In [1]: import numpy as np

In [2]: np.set_printoptions(precision=2, suppress=True, linewidth=140)

In [3]: feats = np.load("layer4.npy")

In [4]: print(feats)
[[-1.42  3.63 -1.55  0.85  0.16  2.41 -0.91]
 [-0.71 -1.8  -0.04  3.68 -2.57  0.94 -0.5 ]
 [ 0.18 -0.18  0.01 -0.34  0.06 -1.32 -4.8 ]
 [-2.13  0.75  0.25 -2.29 -3.66 -1.06  0.3 ]
 [ 3.73  0.85 -2.5  -0.12 -1.96 -0.44  0.2 ]
 [ 1.78  2.14  3.98  0.79 -0.86  0.13 -0.1 ]
 [-0.89  1.64 -0.63  2.19  0.64 -3.9   0.83]]

In [5]: vec = np.array([-2, 3, -1, -1, 0, -3, -2])

In [6]: print(np.sign((feats @ vec).round(6)))
[ 1. -1.  1.  1. -1. -1.  1.]

In [7]: print(feats @ vec)
[ 9.05 -9.43 12.98 11.13 -1.39 -2.08 15.18]

In [8]: print(feats @ np.eye(7)[2])
[-1.55 -0.04  0.01  0.25 -2.5   3.98 -0.63]

In [9]: print((feats @ vec).argmax())
6

In [10]: print(round(feats[:, 6] @ feats[:, 0], 2))
-0.0

In [11]: print(np.linalg.norm(feats, axis=0))
[5. 5. 5. 5. 5. 5. 5.]

In [12]: print(np.round(np.linalg.pinv(feats), 2) + 0)
[[-0.06 -0.03  0.01 -0.09  0.15  0.07 -0.04]
 [ 0.15 -0.07 -0.01  0.03  0.03  0.09  0.07]
 [-0.06  0.    0.    0.01 -0.1   0.16 -0.03]
 [ 0.03  0.15 -0.01 -0.09  0.    0.03  0.09]
 [ 0.01 -0.1   0.   -0.15 -0.08 -0.03  0.03]
 [ 0.1   0.04 -0.05 -0.04 -0.02  0.01 -0.16]
 [-0.04 -0.02 -0.19  0.01  0.01  0.    0.03]]

In [13]: W0 = np.load("data.npy")

In [14]: print(W0)
[[ 1. -3. -3. -6. -2.  1.  1.  0.  3.  0.  2.  0.]
 [ 8.  5. -2. -4.  2.  0.  0.  1.  0.  0.  1.  1.]
 [ 6. -6.  3.  2. -5.  2.  1.  0.  3.  1.  2.  3.]
 [ 9.  0. -9. -3. -8.  3.  2.  2.  2.  1.  0.  0.]
 [-5.  2. -8. -8.  5.  3.  0.  2.  2.  3.  0.  3.]
 [ 0.  0.  0.  0.  0. -1. -3.  3.  2.  2.  0.  0.]
 [ 0.  0.  0.  0.  0.  0. -2. -3. -3.  3.  2. -2.]
 [ 0.  0.  0.  0.  0. -3.  0.  0.  2.  2. -1.  2.]
 [ 0.  0.  0.  0.  0. -3. -1.  2. -2. -1.  1. -1.]
 [ 0.  0.  0.  0.  0.  3. -3.  2. -1. -2.  1.  2.]
 [ 0.  0.  0.  0.  0.  1. -3.  3.  2.  0.  0.  3.]
 [ 0.  0.  0.  0.  0.  2. -1.  3. -1. -2. -1.  1.]]

In [15]: M2 = np.linalg.inv(W0)

In [16]: print(round(float(np.linalg.slogdet(W0)[0]), 2))
-1.0

In [17]: print(round(float(np.linalg.det(W0) * np.linalg.det(M2)), 2))
1.0

In [18]: print(np.round(np.linalg.inv(M2), 2) + 0)
[[ 1. -3. -3. -6. -2.  1.  1.  0.  3.  0.  2.  0.]
 [ 8.  5. -2. -4.  2.  0.  0.  1.  0.  0.  1.  1.]
 [ 6. -6.  3.  2. -5.  2.  1.  0.  3.  1.  2.  3.]
 [ 9.  0. -9. -3. -8.  3.  2.  2.  2.  1.  0.  0.]
 [-5.  2. -8. -8.  5.  3.  0.  2.  2.  3.  0.  3.]
 [ 0.  0.  0.  0.  0. -1. -3.  3.  2.  2.  0.  0.]
 [ 0.  0.  0.  0.  0.  0. -2. -3. -3.  3.  2. -2.]
 [ 0.  0.  0.  0.  0. -3.  0.  0.  2.  2. -1.  2.]
 [ 0.  0.  0.  0.  0. -3. -1.  2. -2. -1.  1. -1.]
 [ 0.  0.  0.  0.  0.  3. -3.  2. -1. -2.  1.  2.]
 [ 0.  0.  0.  0.  0.  1. -3.  3.  2.  0.  0.  3.]
 [ 0.  0.  0.  0.  0.  2. -1.  3. -1. -2. -1.  1.]]

In [19]: M2 = np.array([[9, 2, 7, 1], [3, 2, 5, 8]])

In [20]: X = M2.T @ M2

In [21]: print(X)
[[90 24 78 33]
 [24  8 24 18]
 [78 24 74 47]
 [33 18 47 65]]

In [22]: print(np.einsum("ii->", X))
237

In [23]: print(np.round(np.linalg.det(X.T), 2))
-0.0

In [24]: print(np.round(np.poly(X), 2) + 0)
[   1. -237. 8294.    0.    0.]

In [25]: print(np.round(np.linalg.eigvals(X), 2) + 0)
[194.32+0.j  42.68+0.j   0.  +0.j   0.  +0.j]

In [26]: r = np.linalg.matrix_rank(X)

In [27]: print(r)
2

In [28]: N = np.linalg.svd(X)[2][r:].T

In [29]: print(np.linalg.matrix_rank(X.T @ X), np.linalg.matrix_rank(X @ X.T))
2 2

In [30]: print(np.round(X @ N, 2) + 0)
[[0. 0.]
 [0. 0.]
 [0. 0.]
 [0. 0.]]

In [31]: print([int(np.linalg.matrix_rank(np.delete(X, i, axis=0))) for i in range(4)])
[2, 2, 2, 2]

In [32]: def softmax(z):
    ...:     e = np.exp(z - z.max(axis=-1, keepdims=True))
    ...:     return e / e.sum(axis=-1, keepdims=True)
    ...: 

In [33]: print(np.round(softmax(X[1]), 2) + 0)
[0.5 0.  0.5 0. ]

In [34]: print(np.round(softmax(X[1] + 4), 2) + 0)
[0.5 0.  0.5 0. ]

In [35]: S = X @ X.T / np.sqrt(4)

In [36]: print(softmax(S).round(6).argmax(axis=1))
[0 0 0 2]

In [37]: print(softmax(S)[1] @ X)
[90. 24. 78. 33.]

In [38]: print(np.round(softmax(S + np.triu(np.full(S.shape, -np.inf), 1)), 2) + 0)
[[1. 0. 0. 0.]
 [1. 0. 0. 0.]
 [1. 0. 0. 0.]
 [0. 0. 1. 0.]]

In [39]: rng = np.random.default_rng(14)

In [40]: labels = rng.permutation(4)

In [41]: print(labels)
[0 3 2 1]

In [42]: M2 = X[labels][:, labels]

In [43]: print(np.round(np.sort(np.abs(np.linalg.eigvals(M2))), 2) + 0)
[  0.     0.    42.68 194.32]

In [44]: print(np.allclose(M2, X))
False

In [45]: print(round(np.linalg.det(M2), 2), np.round(np.linalg.det(X[labels]), 2))
-0.0 0.0

In [46]: print(np.diag(M2))
[90 65 74  8]

In [47]: ev, V = np.linalg.eigh(X)

In [48]: print(np.round(np.linalg.eigvalsh(X @ X), 2) + 0)
[    0.       0.    1821.82 37759.18]

In [49]: print(np.abs(V[:, -1]))
[0.64 0.2  0.62 0.41]

In [50]: print(np.abs(V[:, -1]).round(6).argmax())
0

In [51]: print(np.linalg.eigvalsh(X + -1 * np.eye(4)))
[ -1.    -1.    41.68 193.32]

In [52]: print(ev.round(2) + 0)
[  0.     0.    42.68 194.32]

In [53]: print(round(float(ev.sum()), 2), np.trace(X))
237.0 237

In [54]: print(np.round(np.linalg.svd(X, compute_uv=False), 2) + 0)
[194.32  42.68   0.     0.  ]

In [55]: mat = np.load("m.npy")

In [56]: print(mat)
[[ -1  -5   0   7  -4  -6   5  -8]
 [ -3  -7  -2   5  -6  -8   3 -10]
 [ -3  -7  -2   5  -6  -8   3 -10]
 [ -3  -7  -2   5  -6  -8   3 -10]]

In [57]: # row 2 repeats row 1

In [58]: T = np.stack([mat, 2 * mat, mat[::-1]])

In [59]: print((T @ mat.T).shape)
(3, 4, 4)

In [60]: print(T.shape)
(3, 4, 8)

In [61]: print(T.sum(axis=0))
[[ -6 -22  -2  26 -18 -26  18 -34]
 [-12 -28  -8  20 -24 -32  12 -40]
 [-12 -28  -8  20 -24 -32  12 -40]
 [-10 -26  -6  22 -22 -30  14 -38]]

In [62]: print(np.argsort(-np.linalg.norm(mat, axis=0).round(6), kind="stable")[:3])
[7 5 1]

In [63]: print(np.linalg.matrix_rank(mat, rtol=0.1))
2

In [64]: Uu, sig, VT = np.linalg.svd(mat)

In [65]: print(sig.round(2) + 0)
[32.96  4.18  0.    0.  ]

In [66]: print(np.argmax(sig[:-1] / (sig[1:] + 1e-6)) + 1)
2

In [67]: M2 = Uu[:, :2] @ np.diag(sig[:2]) @ VT[:2]

In [68]: print(np.linalg.matrix_rank(mat, rtol=0.05))
2

In [69]: print(round(float(np.linalg.norm(mat - M2) / np.linalg.norm(mat)), 2))
0.0

In [70]: print(round(np.abs(mat - M2).max(), 2))
0.0

In [71]: arr = np.loadtxt("sample9.csv", delimiter=",")

In [72]: print(arr)
[[ 0.  0.  3. 11.  5. 12.]
 [ 2.  4.  6. 13.  0.  3.]
 [ 9.  0.  0. 19.  3.  7.]
 [ 1.  0.  0.  9.  7. 10.]
 [ 9.  1.  0. 23.  0.  7.]
 [ 7.  0.  0. 17.  5. 11.]
 [ 7.  0.  0. 19.  2.  8.]
 [ 1.  0.  2. 11.  6. 13.]
 [ 2.  1.  0.  7.  4.  3.]
 [ 7.  2.  0. 17.  0.  3.]
 [ 5.  4.  0. 13.  0.  0.]
 [ 4.  2.  4. 13.  0.  5.]
 [ 4.  2.  3. 15.  0.  6.]]

In [73]: Ac = arr - arr.mean(axis=1)
Traceback (most recent call last):
  Cell In[73], line 1
    Ac = arr - arr.mean(axis=1)
ValueError: operands could not be broadcast together with shapes (13,6) (13,) 


In [74]: Ac = arr - arr.mean(axis=0)

In [75]: Uu, sig, VT = np.linalg.svd(Ac, full_matrices=False)

In [76]: print(np.abs(Uu[:, 0]).argmax())
4

In [77]: print(np.searchsorted(np.cumsum(sig ** 2) / (sig ** 2).sum(), 0.9) + 1)
3

In [78]: print(np.abs(VT[0]).argmax())
3

In [79]: print(np.linalg.matrix_rank(Ac))
6

In [80]: E = np.load("dump.npy")

In [81]: print(E)
[[-0.74 -0.32  0.28 -0.27 -0.44 -0.61 -0.35 -0.66 -0.97 -0.96  1.12]
 [-0.32 -0.19 -0.57 -0.73  0.6  -0.53  0.    0.26  1.14  0.5   0.15]
 [ 0.28 -0.57 -1.81 -0.22 -0.2  -0.08 -0.16  0.05 -0.73 -0.25 -0.87]
 [-0.27 -0.73 -0.22 -1.27 -0.58 -0.28  0.17 -0.02 -0.18 -0.6  -0.85]
 [-0.44  0.6  -0.2  -0.58 -1.1   0.26  0.06  0.13  1.02  0.05  0.62]
 [-0.61 -0.53 -0.08 -0.28  0.26 -0.48  1.11 -0.68 -0.37 -0.1  -0.34]
 [-0.35  0.   -0.16  0.17  0.06  1.11 -0.68 -0.16 -0.3  -0.03 -0.15]
 [-0.66  0.26  0.05 -0.02  0.13 -0.68 -0.16 -0.69  0.65 -0.2  -0.68]
 [-0.97  1.14 -0.73 -0.18  1.02 -0.37 -0.3   0.65  0.14  0.41 -1.04]
 [-0.96  0.5  -0.25 -0.6   0.05 -0.1  -0.03 -0.2   0.41 -1.65  0.34]
 [ 1.12  0.15 -0.87 -0.85  0.62 -0.34 -0.15 -0.68 -1.04  0.34  0.47]]

In [82]: # symmetric

In [83]: W1 = np.array([[0, 0, 0, 1, -2],
    ...:     [1, -1, -3, -1, 2],
    ...:     [1, 3, -3, -3, 0],
    ...:     [0, -3, -3, 0, -1],
    ...:     [-2, 2, -3, 0, -2],
    ...:     [-1, 1, 0, -1, -3],
    ...:     [-2, -2, -2, 1, 1],
    ...:     [-3, 0, -1, 0, 1],
    ...:     [3, 3, -1, -3, 3],
    ...:     [-2, 1, 2, -3, 3],
    ...:     [3, 3, -1, -3, -3]])

In [84]: c = np.array([1, 0, -3, 3, 1])

In [85]: H = np.maximum(E @ W1 + c, 0)

In [86]: print(np.linalg.matrix_rank(H))
5

In [87]: C = np.array([[-1, 2], [3, -1], [3, -3], [0, -2], [0, 3]])

In [88]: print(W1 @ C)
[[  0  -8]
 [-13  20]
 [ -1  14]
 [-18   9]
 [ -1  -3]
 [  4 -10]
 [-10   5]
 [  0   0]
 [  3  21]
 [ 11   4]
 [  3   3]]

In [89]: J = np.array([[-12, -14, 6, 7], [-10, -18, 5, 9], [0, 0, 6, 7], [0, 0, 5, 9]])

In [90]: print(J)
[[-12 -14   6   7]
 [-10 -18   5   9]
 [  0   0   6   7]
 [  0   0   5   9]]

In [91]: ev, V = np.linalg.eig(J)

In [92]: print(np.round(J @ V[:, 0] - ev[0] * V[:, 0], 2) + 0)
[0. 0. 0. 0.]

In [93]: vec = np.array([4, -1, -3, 5])

In [94]: print((J @ vec).argmax())
3

In [95]: print(J @ (2 * vec))
[-34  16  34  60]

In [96]: print(J @ vec)
[-17   8  17  30]

In [97]: print(J @ np.ones(4))
[-13. -14.  13.  14.]

In [98]: print(np.sign((J @ vec).round(6)))
[-1  1  1  1]

In [99]: print(np.einsum("ij,j->i", J, vec))
[-17   8  17  30]

In [100]: M2 = np.array([[2, -1], [1, 0]])

In [101]: C = np.kron(M2, J)

In [102]: print(np.round(np.linalg.norm(C, 2), 2), np.round(np.linalg.norm(M2, 2) * np.linalg.norm(J, 2), 2))
75.97 75.97

In [103]: O = J.astype(float).copy()

In [104]: for j in range(4):
     ...:     O[:, j] -= O[:, :j] @ (O[:, :j].T @ O[:, j])
     ...:     O[:, j] /= np.linalg.norm(O[:, j])
     ...: 

In [105]: print(O.round(2) + 0)
[[-0.77  0.64  0.    0.  ]
 [-0.64 -0.77  0.    0.  ]
 [ 0.    0.    0.77 -0.64]
 [ 0.    0.    0.64  0.77]]

In [106]: vec = np.array([-1, 0, -2, -1])

In [107]: rhs = J @ vec

In [108]: print(rhs)
[ -7  -9 -19 -19]

In [109]: print(np.linalg.solve(J, J[:, 1]))
[-0.  1.  0.  0.]

In [110]: print(np.round(np.linalg.solve(J, -2 * rhs), 2) + 0)
[2. 0. 4. 2.]

In [111]: print(np.round(np.linalg.solve(J, rhs), 2) + 0)
[-1.  0. -2. -1.]

In [112]: print(np.linalg.solve(J.T, J[3]))
[-0.  0.  0.  1.]

In [113]: print(np.round(np.linalg.solve(J, rhs + J[:, 3]), 2) + 0)
[-1.  0. -2.  0.]

In [114]: F = np.array([[1.0, 0.0, 0.0, 0.0],
     ...:     [0.0, -1.0, 0.0, 0.0],
     ...:     [0.0, 0.0, 1.0, 0.0],
     ...:     [0.0, 0.0, 0.0, -1.0]])

In [115]: # splits into 4 blocks

In [116]: r0 = np.array([4, 5, 3, 4])

In [117]: M2 = F + np.outer(r0, np.eye(4)[2])

In [118]: print(np.linalg.matrix_rank(np.linalg.inv(M2) - np.linalg.inv(F), tol=1e-8))
1

In [119]: M2 = F / np.sqrt((F ** 2).mean(axis=1, keepdims=True))

In [120]: print(M2[0])
[2. 0. 0. 0.]

In [121]: print(np.linalg.matrix_rank(M2) == np.linalg.matrix_rank(F))
True

In [122]: print(np.linalg.norm(M2, axis=1))
[2. 2. 2. 2.]

In [123]: ev, V = np.linalg.eigh(F)

In [124]: vec = np.array([1, 4, 0, 3])

In [125]: print(V * np.abs(ev) @ V.T)
[[1. 0. 0. 0.]
 [0. 1. 0. 0.]
 [0. 0. 1. 0.]
 [0. 0. 0. 1.]]

In [126]: print(vec @ F @ vec)
-24.0

In [127]: print(np.linalg.eigvalsh(F[1:, 1:]))
[-1. -1.  1.]

In [128]: M2 = np.array([[4, 0], [-6, -9], [0, -7], [-1, 6]])

In [129]: print(np.einsum("ij->j", F))
[ 1. -1.  1. -1.]

In [130]: print(F @ M2)
[[ 4.  0.]
 [ 6.  9.]
 [ 0. -7.]
 [ 1. -6.]]

In [131]: print(np.vstack([F, M2.T]).shape)
(6, 4)

In [132]: print(np.linalg.pinv(F))
[[ 1.  0.  0.  0.]
 [ 0. -1.  0.  0.]
 [ 0.  0.  1.  0.]
 [ 0.  0.  0. -1.]]

In [133]: print(F.T @ F)
[[1. 0. 0. 0.]
 [0. 1. 0. 0.]
 [0. 0. 1. 0.]
 [0. 0. 0. 1.]]

In [134]: print(F @ F.T)
[[1. 0. 0. 0.]
 [0. 1. 0. 0.]
 [0. 0. 1. 0.]
 [0. 0. 0. 1.]]

In [135]: print(np.linalg.svd(F, compute_uv=False))
[1. 1. 1. 1.]
